% ipython --no-banner

In [1]: import numpy as np

In [2]: from numpy import linalg as LA

In [3]: np.set_printoptions(precision=2, suppress=True, linewidth=200)

In [4]: tidy = lambda a: np.round(a, 2) + 0

In [5]: A = np.load("mat.npy")

In [6]: tidy(A)
Out[6]: 
array([[-8.5 ,  3.81,  3.64],
       [-4.01, -4.28,  8.1 ],
       [ 5.3 , -7.77,  3.4 ],
       [ 8.43, -4.68, -2.67],
       [-6.93, -0.87,  7.15],
       [ 4.49, -7.87,  4.22],
       [-7.93,  6.03,  0.8 ],
       [-5.09, -3.23,  7.98],
       [-8.13,  5.67,  1.36],
       [ 8.27, -5.3 , -1.88],
       [-2.93,  7.79, -5.54],
       [-4.92, -3.41,  8.01],
       [-2.28, -5.62,  7.95],
       [ 8.49, -4.12, -3.31],
       [ 2.84, -7.78,  5.61],
       [ 4.56, -7.87,  4.16],
       [ 7.78, -0.73, -6.24],
       [ 5.96,  2.23, -7.71],
       [-6.46,  7.38, -1.94],
       [ 7.96, -5.99, -0.88]])

In [7]: Uu, sig, vt = LA.svd(A)

In [8]: tidy(sig)
Out[8]: array([34.08, 28.96,  0.  ])

In [9]: Y = Uu[:, :2] @ np.diag(sig[:2]) @ vt[:2]

In [10]: tidy(LA.norm(A - Y) / LA.norm(A))
Out[10]: np.float64(0.0)

In [11]: tidy(np.abs(A - Y).max())
Out[11]: np.float64(0.0)

In [12]: LA.matrix_rank(A, rtol=0.05)
Out[12]: np.int64(2)

In [13]: tidy(LA.norm(A - Y, 2)), tidy(sig[2])
Out[13]: (np.float64(0.0), np.float64(0.0))

In [14]: cov = A.T @ A

In [15]: tidy(cov)
Out[15]: 
array([[ 819.04, -420.35, -295.77],
       [-420.35,  624.02, -276.91],
       [-295.77, -276.91,  556.94]])

In [16]: tidy(LA.svd(A, compute_uv=False) ** 2)
Out[16]: array([1161.41,  838.59,    0.  ])

In [17]: arr = np.load("x.npy")

In [18]: arr
Out[18]: 
array([[-1.3 , -0.68,  1.02,  0.7 ],
       [ 1.45, -1.2 , -1.22, -0.86],
       [ 0.54, -0.55, -0.28,  0.16],
       [ 1.62, -6.08, -0.89,  0.67]])

In [19]: # rows and columns are dependent

In [20]: tidy(np.trace(LA.pinv(arr) @ arr))
Out[20]: np.float64(3.0)

In [21]: np.unique(arr.round(6), axis=0).shape
Out[21]: (4, 4)

In [22]: tidy(arr @ LA.pinv(arr) @ arr)
Out[22]: 
array([[-1.3 , -0.68,  1.02,  0.7 ],
       [ 1.45, -1.2 , -1.22, -0.86],
       [ 0.54, -0.55, -0.28,  0.16],
       [ 1.62, -6.08, -0.89,  0.67]])

In [23]: Uu, sig, vt = LA.svd(arr)

In [24]: tidy(sig)
Out[24]: array([6.64, 2.58, 0.44, 0.  ])

In [25]: Y = Uu[:, :3] @ np.diag(sig[:3]) @ vt[:3]

In [26]: tidy(np.abs(arr - Y).max())
Out[26]: np.float64(0.0)

In [27]: tidy(Y)
Out[27]: 
array([[-1.3 , -0.68,  1.02,  0.7 ],
       [ 1.45, -1.2 , -1.22, -0.86],
       [ 0.54, -0.55, -0.28,  0.16],
       [ 1.62, -6.08, -0.89,  0.67]])

In [28]: K = np.array([[0.0, 1.0, -3.0], [1.0, 0.0, 0.0], [-3.0, 0.0, 0.0]])

In [29]: tidy(LA.eigvalsh(K).min())
Out[29]: np.float64(-3.16)

In [30]: vals, evecs = LA.eigh(K)

In [31]: tidy(np.abs(evecs[:, -1]))
Out[31]: array([0.71, 0.22, 0.67])

In [32]: tidy(evecs.T @ K @ evecs)
Out[32]: 
array([[-3.16,  0.  ,  0.  ],
       [ 0.  ,  0.  ,  0.  ],
       [ 0.  ,  0.  ,  3.16]])

In [33]: vals.sum(), np.trace(K)
Out[33]: (np.float64(0.0), np.float64(0.0))

In [34]: feats = np.load("w.npy")

In [35]: feats
Out[35]: 
array([[1., 0., 0.],
       [0., 1., 0.],
       [0., 0., 1.]])

In [36]: # keeps lengths

In [37]: feats @ feats
Out[37]: 
array([[1., 0., 0.],
       [0., 1., 0.],
       [0., 0., 1.]])

In [38]: L = LA.cholesky(feats)

In [39]: np.diag(L) ** 2
Out[39]: array([1., 1., 1.])

In [40]: feats / np.sqrt(np.outer(np.diag(feats), np.diag(feats)))
Out[40]: 
array([[1., 0., 0.],
       [0., 1., 0.],
       [0., 0., 1.]])

In [41]: L
Out[41]: 
array([[1., 0., 0.],
       [0., 1., 0.],
       [0., 0., 1.]])

In [42]: L @ L.T
Out[42]: 
array([[1., 0., 0.],
       [0., 1., 0.],
       [0., 0., 1.]])

In [43]: LA.eigvalsh(feats).min() > 0
Out[43]: np.True_
